>>> import numpy as np
>>> np.set_printoptions(precision=1, suppress=True, linewidth=200)
>>> arr = np.load("test19.npy")
>>> arr
array([[0, 0, 0, 1, 0, 0, 0, 0, 0, 1, 0, 0],
       [0, 0, 0, 0, 0, 0, 0, 0, 0, 0, 1, 1],
       [0, 0, 0, 0, 0, 0, 0, 0, 0, 0, 0, 0],
       [1, 0, 0, 0, 0, 0, 0, 0, 0, 1, 0, 1],
       [0, 0, 0, 0, 0, 0, 1, 1, 0, 0, 0, 0],
       [0, 0, 0, 0, 0, 0, 0, 1, 0, 0, 0, 0],
       [0, 0, 0, 0, 1, 0, 0, 0, 1, 1, 0, 0],
       [0, 0, 0, 0, 1, 1, 0, 0, 0, 1, 0, 0],
       [0, 0, 0, 0, 0, 0, 1, 0, 0, 1, 0, 1],
       [1, 0, 0, 1, 0, 0, 1, 1, 1, 0, 0, 0],
       [0, 1, 0, 0, 0, 0, 0, 0, 0, 0, 0, 1],
       [0, 1, 0, 1, 0, 0, 0, 0, 1, 0, 1, 0]])
>>> vec = np.array([3, -3, 1, -3, -4, -1, -1, 1, -2, 4, 3, -1])
>>> np.linalg.norm(arr @ vec) <= np.linalg.norm(arr, 2) * np.linalg.norm(vec) + 1e-9
np.True_
>>> arr @ np.eye(12)[7]
array([0., 0., 0., 0., 1., 1., 0., 0., 0., 1., 0., 0.])
>>> arr @ (2 * vec)
array([  2,   4,   0,  12,   0,   2,  -4,  -2,   4,  -4,  -8, -10])
>>> np.abs(np.diag(np.linalg.qr(arr)[1])) > 1e-9
array([ True,  True, False,  True,  True,  True,  True,  True,  True,  True,  True,  True])
>>> np.unique(arr.round(6), axis=0).shape
(12, 12)
>>> F = np.loadtxt("block15.csv", delimiter=",")
>>> F
array([[ 0.9, -4.9, -5.1, -1.5,  3.9,  3.6],
       [ 0.5, -4.5, -5.2, -0.9,  4. ,  3.6],
       [ 1.1, -4.3, -5.1, -0.7,  3.8,  2.6],
       [ 0.9, -4.4, -5.3, -0.7,  3.1,  3.2],
       [ 0.6, -5.2, -5. , -0.7,  4.4,  2.4],
       [ 0.5, -5.1, -4.9, -1.3,  4.9,  3.3],
       [ 1.2, -4.8, -4.6, -1.1,  4.5,  3.1],
       [ 0.7, -5.3, -5.3, -0.7,  4.2,  3.1],
       [ 0.7, -5.4, -5. , -0.9,  4.5,  3. ],
       [ 1.3, -4.8, -5.1, -1.1,  3.9,  3.1],
       [ 1.1, -4.9, -5. , -0.9,  4.1,  2.9],
       [-2.2, -0.6,  2.9,  0.3,  5. ,  2.9],
       [-2.2, -0.3,  3.2,  0.1,  4.6,  3.7],
       [-2.2,  0. ,  3.2, -0.3,  4.9,  3.2],
       [-2.3,  0.4,  3.1,  0. ,  4.6,  3.2],
       [-2.3,  0.1,  2.6, -0.1,  5.7,  3.2],
       [-2.6, -0.2,  3. ,  0.4,  5.5,  3.1],
       [-1.7,  0. ,  2.8, -0.2,  5. ,  3. ],
       [-2.2, -0.1,  2.6,  0.3,  5.1,  3.2],
       [-2.2,  0. ,  3.4, -0.3,  5.3,  3.4],
       [-2. , -0.1,  2.7,  0.1,  5.3,  3.1],
       [-2.5,  0.1,  2.9, -0.3,  5.1,  2.8]])
>>> cent = F[[9, 21]].astype(float)
>>> for _ in range(4):
...     z = np.linalg.norm(F[:, None] - cent, axis=-1).argmin(axis=1)
...     cent = np.array([F[z == j].mean(axis=0) for j in range(2)])
... 
>>> z
array([0, 0, 0, 0, 0, 0, 0, 0, 0, 0, 0, 1, 1, 1, 1, 1, 1, 1, 1, 1, 1, 1])
>>> cent.round(1) + 0
array([[ 0.9, -4.9, -5.1, -1. ,  4.1,  3.1],
       [-2.2, -0.1,  2.9,  0. ,  5.1,  3.2]])
>>> np.abs(cent[1] - cent[0]).argmax()
np.int64(2)
>>> M2 = np.c_[F[:, :1] @ np.array([[-2]]), np.array([3, 1, -6, 1, 0, 4, -4, 5, 8, 1, -1, 2, -5, -1, 0, -2, 7, -9, 9, 7, -5, -4])]
>>> M2
array([[-1.8,  3. ],
       [-1. ,  1. ],
       [-2.2, -6. ],
       [-1.8,  1. ],
       [-1.2,  0. ],
       [-1. ,  4. ],
       [-2.4, -4. ],
       [-1.4,  5. ],
       [-1.4,  8. ],
       [-2.6,  1. ],
       [-2.2, -1. ],
       [ 4.4,  2. ],
       [ 4.4, -5. ],
       [ 4.4, -1. ],
       [ 4.6,  0. ],
       [ 4.6, -2. ],
       [ 5.2,  7. ],
       [ 3.4, -9. ],
       [ 4.4,  9. ],
       [ 4.4,  7. ],
       [ 4. , -5. ],
       [ 5. , -4. ]])
>>> np.linalg.norm(np.linalg.qr(F)[0].T @ M2, axis=0) ** 2 / ((M2 ** 2).sum(axis=0) + 1e-12)
array([1. , 0.3])
>>> np.round(np.linalg.lstsq(F, M2[:, 0])[0], 1) + 0
array([-2.,  0.,  0.,  0.,  0.,  0.])
>>> np.linalg.matrix_rank(M2)
np.int64(2)
>>> np.linalg.matrix_rank(np.c_[F, M2])
np.int64(7)
>>> np.round(np.linalg.norm(M2 - F @ np.linalg.lstsq(F, M2)[0], axis=0), 1) + 0
array([ 0. , 18.9])
>>> M2.ravel(order="F")
array([-1.8, -1. , -2.2, -1.8, -1.2, -1. , -2.4, -1.4, -1.4, -2.6, -2.2,  4.4,  4.4,  4.4,  4.6,  4.6,  5.2,  3.4,  4.4,  4.4,  4. ,  5. ,  3. ,  1. , -6. ,  1. ,  0. ,  4. , -4. ,  5. ,  8. ,  1. ,
       -1. ,  2. , -5. , -1. ,  0. , -2. ,  7. , -9. ,  9. ,  7. , -5. , -4. ])
>>> M2.reshape(2, -1)
array([[-1.8,  3. , -1. ,  1. , -2.2, -6. , -1.8,  1. , -1.2,  0. , -1. ,  4. , -2.4, -4. , -1.4,  5. , -1.4,  8. , -2.6,  1. , -2.2, -1. ],
       [ 4.4,  2. ,  4.4, -5. ,  4.4, -1. ,  4.6,  0. ,  4.6, -2. ,  5.2,  7. ,  3.4, -9. ,  4.4,  9. ,  4.4,  7. ,  4. , -5. ,  5. , -4. ]])
>>> M2.reshape(-1, 2)
array([[-1.8,  3. ],
       [-1. ,  1. ],
       [-2.2, -6. ],
       [-1.8,  1. ],
       [-1.2,  0. ],
       [-1. ,  4. ],
       [-2.4, -4. ],
       [-1.4,  5. ],
       [-1.4,  8. ],
       [-2.6,  1. ],
       [-2.2, -1. ],
       [ 4.4,  2. ],
       [ 4.4, -5. ],
       [ 4.4, -1. ],
       [ 4.6,  0. ],
       [ 4.6, -2. ],
       [ 5.2,  7. ],
       [ 3.4, -9. ],
       [ 4.4,  9. ],
       [ 4.4,  7. ],
       [ 4. , -5. ],
       [ 5. , -4. ]])
>>> M2.reshape(22, 3)
Traceback (most recent call last):
  File "<python-input-27>", line 1, in <module>
    M2.reshape(22, 3)
    ~~~~~~~~~~^^^^^^^
ValueError: cannot reshape array of size 44 into shape (22,3)
>>> blk = M2.reshape(22, 2, -1)
>>> blk.transpose(1, 0, 2)
array([[[-1.8],
        [-1. ],
        [-2.2],
        [-1.8],
        [-1.2],
        [-1. ],
        [-2.4],
        [-1.4],
        [-1.4],
        [-2.6],
        [-2.2],
        [ 4.4],
        [ 4.4],
        [ 4.4],
        [ 4.6],
        [ 4.6],
        [ 5.2],
        [ 3.4],
        [ 4.4],
        [ 4.4],
        [ 4. ],
        [ 5. ]],

       [[ 3. ],
        [ 1. ],
        [-6. ],
        [ 1. ],
        [ 0. ],
        [ 4. ],
        [-4. ],
        [ 5. ],
        [ 8. ],
        [ 1. ],
        [-1. ],
        [ 2. ],
        [-5. ],
        [-1. ],
        [ 0. ],
        [-2. ],
        [ 7. ],
        [-9. ],
        [ 9. ],
        [ 7. ],
        [-5. ],
        [-4. ]]])
>>> blk[:, 0]
array([[-1.8],
       [-1. ],
       [-2.2],
       [-1.8],
       [-1.2],
       [-1. ],
       [-2.4],
       [-1.4],
       [-1.4],
       [-2.6],
       [-2.2],
       [ 4.4],
       [ 4.4],
       [ 4.4],
       [ 4.6],
       [ 4.6],
       [ 5.2],
       [ 3.4],
       [ 4.4],
       [ 4.4],
       [ 4. ],
       [ 5. ]])
